$ python3 -q
>>> import numpy as np
>>> from numpy import linalg as LA
>>> np.set_printoptions(precision=3, suppress=True, linewidth=160, floatmode="fixed")
>>> def rnd(a):
...     return np.round(a, 3) + 0
... 
>>> E = np.array([[0, 0, -3, 2], [0, -3, 1, -2], [2, -2, -1, 2], [0, -2, -2, 0]])
>>> E
array([[ 0,  0, -3,  2],
       [ 0, -3,  1, -2],
       [ 2, -2, -1,  2],
       [ 0, -2, -2,  0]])
>>> vec = np.array([2, 1, 0, -3])
>>> target = E @ vec
>>> print(target)
[-6  3 -4 -2]
>>> rnd(LA.solve(E, -3 * target))
array([-6.000, -3.000,  0.000,  9.000])
>>> rnd(LA.solve(E, target))
array([ 2.000,  1.000,  0.000, -3.000])
>>> U, sigma, vt = LA.svd(E)
>>> print(rnd(sigma))
[4.987 4.258 2.229 0.169]
>>> np.argmax(sigma[:-1] / (sigma[1:] + 1e-6)) + 1
np.int64(3)
>>> out = U[:, :3] @ np.diag(sigma[:3]) @ vt[:3]
>>> rnd(LA.norm(E - out, 2)), rnd(sigma[3])
(np.float64(0.169), np.float64(0.169))
>>> proj = np.triu(np.array([[-1, 2, 0, -2], [-1, -1, 2, -1], [-2, 1, 1, 0], [1, 1, 0, -2]]), 1) + np.eye(4)
>>> out = proj @ E @ LA.inv(proj)
>>> LA.matrix_rank(out)
np.int64(4)
>>> print(np.trace(out), np.trace(E))
-4.0 -4
>>> rnd(LA.det(out))
np.float64(8.0)
>>> print(rnd(LA.norm(E[1] - E[0])))
6.403
>>> rnd(LA.norm(E, "nuc"))
np.float64(11.643)
>>> rnd(LA.norm(E) ** 2 / LA.norm(E, 2) ** 2)
np.float64(1.93)
>>> rnd(LA.norm(E, axis=1))
array([3.606, 3.742, 3.606, 2.828])
>>> f = np.array([1, 0, 2, -1])
>>> out = E + np.outer(f, np.eye(4)[3])
>>> rnd(LA.det(out) / LA.det(E)), rnd(1 + LA.solve(E, f)[3])
(np.float64(5.25), np.float64(5.25))
>>> print(LA.matrix_rank(LA.inv(out) - LA.inv(E), tol=1e-8))
1
>>> LA.matrix_rank(out - E)
np.int64(1)
>>> J = np.load("sample13.npy")
>>> J
array([[ -2.064, -10.443, -10.503],
       [  5.536,   6.427,   9.763],
       [  2.864,   2.139,   2.636],
       [  0.402, -14.253,  -3.929],
       [  0.464,  -9.679,  -3.761],
       [  8.918,   3.986,  18.781],
       [  4.485,  -6.156,   6.960],
       [  1.522,  -9.582,  -0.941],
       [  6.289,  -8.910,  11.770],
       [  3.747,   3.266,   4.993],
       [  2.733,   1.238,   2.287],
       [  7.118,   6.573,  13.980],
       [  3.661,  -6.709,   4.763],
       [  2.315,  -8.808,   1.172],
       [  4.467,  -9.091,   6.911],
       [  2.157,   2.479,   0.753],
       [  5.077,   4.843,   8.538],
       [  3.666,   1.489,   4.776],
       [  3.114,   2.015,   3.304],
       [ -0.235, -13.957,  -5.626],
       [  3.699,  -7.191,   4.863],
       [ -1.983,  -6.177, -10.288],
       [ -1.455,  -2.254,  -8.880],
       [  2.859,   1.611,   2.625],
       [  0.191,   0.465,  -4.491],
       [  5.844,  -0.125,  10.585],
       [  0.393,  -4.324,  -3.951]])
>>> out = np.c_[J[:, :2] @ np.array([[-5, 4], [5, -1]]), np.array([1, 0, 2, 1, 1, 2, 0, 0, 2, 0, 1, 2, 2, 0, 0, 1, 0, 2, 1, 1, 2, 2, 1, 1, 0, 0, 0])]
>>> rnd(out)
array([[-41.895,   2.187,   1.000],
       [  4.455,  15.717,   0.000],
       [ -3.625,   9.317,   2.000],
       [-73.275,  15.861,   1.000],
       [-50.715,  11.535,   1.000],
       [-24.660,  31.686,   2.000],
       [-53.205,  24.096,   0.000],
       [-55.520,  15.670,   0.000],
       [-75.995,  34.066,   2.000],
       [ -2.405,  11.722,   0.000],
       [ -7.475,   9.694,   1.000],
       [ -2.725,  21.899,   2.000],
       [-51.850,  21.353,   2.000],
       [-55.615,  18.068,   0.000],
       [-67.790,  26.959,   0.000],
       [  1.610,   6.149,   1.000],
       [ -1.170,  15.465,   0.000],
       [-10.885,  13.175,   2.000],
       [ -5.495,  10.441,   1.000],
       [-68.610,  13.017,   1.000],
       [-54.450,  21.987,   2.000],
       [-20.970,  -1.755,   2.000],
       [ -3.995,  -3.566,   1.000],
       [ -6.240,   9.825,   1.000],
       [  1.370,   0.299,   0.000],
       [-29.845,  23.501,   0.000],
       [-23.585,   5.896,   0.000]])
>>> LA.matrix_rank(out)
np.int64(3)
>>> rnd(LA.norm(out - J @ LA.lstsq(J, out)[0], axis=0))
array([0.000, 0.000, 4.198])
>>> print(rnd(LA.norm(LA.qr(J)[0].T @ out, axis=0) ** 2 / ((out ** 2).sum(axis=0) + 1e-12)))
[1.000 1.000 0.570]
>>> LA.matrix_rank(np.c_[J, out])
np.int64(4)
>>> Xs = J - J.mean(axis=0)
>>> evecs = LA.svd(Xs)[2][:2]
>>> out = Xs - Xs @ evecs.T @ evecs
>>> LA.norm(out, axis=1).round(6).argmax()
np.int64(4)
>>> print(rnd(np.diag(evecs.T @ evecs)))
[0.123 1.000 0.877]
>>> arr = np.load("w.npy")
>>> arr
array([[-3.000, -1.000],
       [ 0.000,  3.000]])
>>> # triangular: eigenvalues sit on the diagonal
>>> rnd(LA.norm(arr))
np.float64(4.359)
>>> arr.sum(axis=1)
array([-4.000,  3.000])
>>> arr.mean(axis=0)
array([-1.500,  1.000])
>>> print(np.unravel_index(np.abs(arr).argmax(), arr.shape))
(np.int64(0), np.int64(0))
>>> arr - arr[0]
array([[0.000, 0.000],
       [3.000, 4.000]])
>>> LA.matrix_rank(arr)
np.int64(2)
>>> np.diff(arr, axis=0)
array([[3.000, 4.000]])
>>> arr.sum(axis=0)
array([-3.000,  2.000])
>>> np.count_nonzero(arr)
np.int64(3)
